In [1]: import numpy as np

In [2]: from numpy import linalg as LA

In [3]: np.set_printoptions(precision=2, suppress=True, linewidth=100, sign=" ")

In [4]: K = np.loadtxt("layer13.csv", delimiter=",")

In [5]: print(K)
[[ 0.81  0.27  0.46  0.23]
 [ 0.17  0.49 -0.77  0.36]
 [-0.38 -0.08  0.28  0.88]
 [-0.41  0.82  0.34 -0.2 ]]

In [6]: # keeps lengths

In [7]: A2 = LA.inv(K)

In [8]: np.allclose(A2, K.T)
Out[8]: True

In [9]: A2
Out[9]: 
array([[ 0.81,  0.17, -0.38, -0.41],
       [ 0.27,  0.49, -0.08,  0.82],
       [ 0.46, -0.77,  0.28,  0.34],
       [ 0.23,  0.36,  0.88, -0.2 ]])

In [10]: print(round(LA.cond(K), 2))
1.0

In [11]: np.round(A2.T @ A2, 2) + 0
Out[11]: 
array([[ 1.,  0.,  0.,  0.],
       [ 0.,  1.,  0.,  0.],
       [ 0.,  0.,  1.,  0.],
       [ 0.,  0.,  0.,  1.]])

In [12]: round(float(A2[:, 3] @ A2[:, 1]), 2)
Out[12]: -0.0

In [13]: np.round(A2 @ A2.T, 2) + 0
Out[13]: 
array([[ 1.,  0.,  0.,  0.],
       [ 0.,  1.,  0.,  0.],
       [ 0.,  0.,  1.,  0.],
       [ 0.,  0.,  0.,  1.]])

In [14]: cov = K.T @ K

In [15]: LA.matrix_rank(cov)
Out[15]: np.int64(4)

In [16]: np.allclose(cov, cov.T)
Out[16]: True

In [17]: cov.round(2) + 0
Out[17]: 
array([[ 1.,  0.,  0.,  0.],
       [ 0.,  1.,  0.,  0.],
       [ 0.,  0.,  1.,  0.],
       [ 0.,  0.,  0.,  1.]])

In [18]: LA.svd(K, compute_uv=False) ** 2
Out[18]: array([ 1.,  1.,  1.,  1.])

In [19]: (K @ K.T).shape
Out[19]: (4, 4)

In [20]: Q = K.astype(float).copy()

In [21]: for j in range(4):
    ...:     Q[:, j] -= Q[:, :j] @ (Q[:, :j].T @ Q[:, j])
    ...:     Q[:, j] /= LA.norm(Q[:, j])
    ...: 

In [22]: Q
Out[22]: 
array([[ 0.81,  0.27,  0.46,  0.23],
       [ 0.17,  0.49, -0.77,  0.36],
       [-0.38, -0.08,  0.28,  0.88],
       [-0.41,  0.82,  0.34, -0.2 ]])

In [23]: np.round(Q.T @ K, 2) + 0
Out[23]: 
array([[ 1.,  0.,  0.,  0.],
       [ 0.,  1.,  0.,  0.],
       [ 0.,  0.,  1.,  0.],
       [ 0.,  0.,  0.,  1.]])

In [24]: np.round(K @ K.T, 2) + 0
Out[24]: 
array([[ 1.,  0.,  0.,  0.],
       [ 0.,  1.,  0.,  0.],
       [ 0.,  0.,  1.,  0.],
       [ 0.,  0.,  0.,  1.]])

In [25]: LA.norm(K, axis=0)
Out[25]: array([ 1.,  1.,  1.,  1.])

In [26]: round(K[:, 3] @ K[:, 1], 2)
Out[26]: np.float64(0.0)

In [27]: LA.svd(K, compute_uv=False)
Out[27]: array([ 1.,  1.,  1.,  1.])

In [28]: W2 = np.array([[0, 1, 1, 2, 2],
    ...:     [2, 0, 2, 1, 1],
    ...:     [0, 1, 0, 2, 1],
    ...:     [0, 0, 1, 1, 0],
    ...:     [2, 0, 2, 0, 1]])

In [29]: rng = np.random.default_rng(6555)

In [30]: W0 = (rng.random((29, 5)) < 0.25) @ W2

In [31]: print(W0)
[[ 0  1  1  2  2]
 [ 2  0  2  0  1]
 [ 2  0  2  1  1]
 [ 2  1  2  3  2]
 [ 2  1  3  2  3]
 [ 2  0  2  0  1]
 [ 2  0  2  0  1]
 [ 2  0  2  0  1]
 [ 0  0  1  1  0]
 [ 2  1  3  3  3]
 [ 0  0  0  0  0]
 [ 0  0  0  0  0]
 [ 4  0  5  2  2]
 [ 2  2  3  5  4]
 [ 0  1  0  2  1]
 [ 0  0  0  0  0]
 [ 0  2  1  4  3]
 [ 0  1  1  3  1]
 [ 0  0  0  0  0]
 [ 0  1  2  3  2]
 [ 2  0  3  1  1]
 [ 2  0  2  0  1]
 [ 4  1  6  4  4]
 [ 0  1  0  2  1]
 [ 2  0  2  0  1]
 [ 2  0  2  0  1]
 [ 0  0  0  0  0]
 [ 0  0  0  0  0]
 [ 4  0  4  1  2]]

In [32]: def softmax(z):
    ...:     e = np.exp(z - z.max(axis=-1, keepdims=True))
    ...:     return e / e.sum(axis=-1, keepdims=True)
    ...: 

In [33]: print(softmax(W0).sum(axis=1))
[ 1.  1.  1.  1.  1.  1.  1.  1.  1.  1.  1.  1.  1.  1.  1.  1.  1.  1.  1.  1.  1.  1.  1.  1.
  1.  1.  1.  1.  1.]

In [34]: softmax(W0[3] + 4)
Out[34]: array([ 0.16,  0.06,  0.16,  0.45,  0.16])

In [35]: softmax(W0[3])
Out[35]: array([ 0.16,  0.06,  0.16,  0.45,  0.16])

In [36]: np.round(softmax(10 * W0[3]), 2) + 0
Out[36]: array([ 0.,  0.,  0.,  1.,  0.])

In [37]: S = W0 @ W0.T / np.sqrt(5)

In [38]: softmax(S)[3] @ W0
Out[38]: array([ 3.87,  1.06,  5.8 ,  4.06,  3.99])

In [39]: labels = rng.permutation(5)

In [40]: A2 = W0[:, labels] * rng.choice([-1, 1], 5)

In [41]: A2
Out[41]: 
array([[-1,  2,  0,  2,  1],
       [ 0,  1,  2,  0,  2],
       [ 0,  1,  2,  1,  2],
       [-1,  2,  2,  3,  2],
       [-1,  3,  2,  2,  3],
       [ 0,  1,  2,  0,  2],
       [ 0,  1,  2,  0,  2],
       [ 0,  1,  2,  0,  2],
       [ 0,  0,  0,  1,  1],
       [-1,  3,  2,  3,  3],
       [ 0,  0,  0,  0,  0],
       [ 0,  0,  0,  0,  0],
       [ 0,  2,  4,  2,  5],
       [-2,  4,  2,  5,  3],
       [-1,  1,  0,  2,  0],
       [ 0,  0,  0,  0,  0],
       [-2,  3,  0,  4,  1],
       [-1,  1,  0,  3,  1],
       [ 0,  0,  0,  0,  0],
       [-1,  2,  0,  3,  2],
       [ 0,  1,  2,  1,  3],
       [ 0,  1,  2,  0,  2],
       [-1,  4,  4,  4,  6],
       [-1,  1,  0,  2,  0],
       [ 0,  1,  2,  0,  2],
       [ 0,  1,  2,  0,  2],
       [ 0,  0,  0,  0,  0],
       [ 0,  0,  0,  0,  0],
       [ 0,  2,  4,  1,  4]])

In [42]: U, _, Vt = LA.svd(W0.T @ A2)

In [43]: print(labels)
[ 1  4  0  3  2]

In [44]: Q, r_ = LA.qr(A2)

In [45]: np.allclose(r_.T @ r_, A2.T @ A2)
Out[45]: True

In [46]: np.round(Q.T @ Q, 2) + 0
Out[46]: 
array([[ 1.,  0.,  0.,  0.,  0.],
       [ 0.,  1.,  0.,  0.,  0.],
       [ 0.,  0.,  1.,  0.,  0.],
       [ 0.,  0.,  0.,  1.,  0.],
       [ 0.,  0.,  0.,  0.,  1.]])

In [47]: round(float(abs(r_[0, 0])), 2), np.round(LA.norm(A2[:, 0]), 2)
Out[47]: (4.12, np.float64(4.12))

In [48]: mat = np.load("block7.npy")

In [49]: print(mat)
[[ 0  0  0  0  0  0  0]
 [ 0  0  3  1  2  3  1]
 [ 2  0  0  0  0  0  0]
 [ 0  0  0  0  0  0  3]]

In [50]: # column 5 repeats column 2

In [51]: U, s, Vt = LA.svd(mat)

In [52]: np.argmax(s[:-1] / (s[1:] + 1e-6)) + 1
Out[52]: np.int64(3)

In [53]: A2 = U[:, :3] @ np.diag(s[:3]) @ Vt[:3]

In [54]: A2.round(2) + 0
Out[54]: 
array([[ 0.,  0.,  0.,  0.,  0.,  0.,  0.],
       [ 0.,  0.,  3.,  1.,  2.,  3.,  1.],
       [ 2.,  0.,  0.,  0.,  0.,  0.,  0.],
       [ 0.,  0.,  0.,  0.,  0.,  0.,  3.]])

In [55]: round(float(np.abs(mat - A2).max()), 2)
Out[55]: 0.0

In [56]: round(LA.norm(mat - A2) / LA.norm(mat), 2)
Out[56]: np.float64(0.0)

In [57]: arr = np.array([[0.0, 2.0, 0.0, 0.0],
    ...:     [2.0, 2.0, 2.0, 0.0],
    ...:     [0.0, 2.0, 3.0, 2.0],
    ...:     [0.0, 0.0, 2.0, 0.0]])

In [58]: A2 = np.array([[0, 0, 3], [2, 2, 2], [1, 3, 3], [2, 1, 2]])

In [59]: np.einsum("ij->j", arr)
Out[59]: array([ 2.,  6.,  7.,  2.])

In [60]: np.einsum("ik,kj->ji", arr, A2)
Out[60]: 
array([[  4.,   6.,  11.,   2.],
       [  4.,  10.,  15.,   6.],
       [  4.,  16.,  17.,   6.]])

In [61]: print(np.einsum("ij,ij->i", arr, arr))
[  4.  12.  17.   4.]

In [62]: A2.T @ arr.T
Out[62]: 
array([[  4.,   6.,  11.,   2.],
       [  4.,  10.,  15.,   6.],
       [  4.,  16.,  17.,   6.]])

In [63]: LA.matrix_rank(np.vstack([arr, A2.T]))
Out[63]: np.int64(4)

In [64]: LA.matrix_rank(arr @ A2)
Out[64]: np.int64(3)
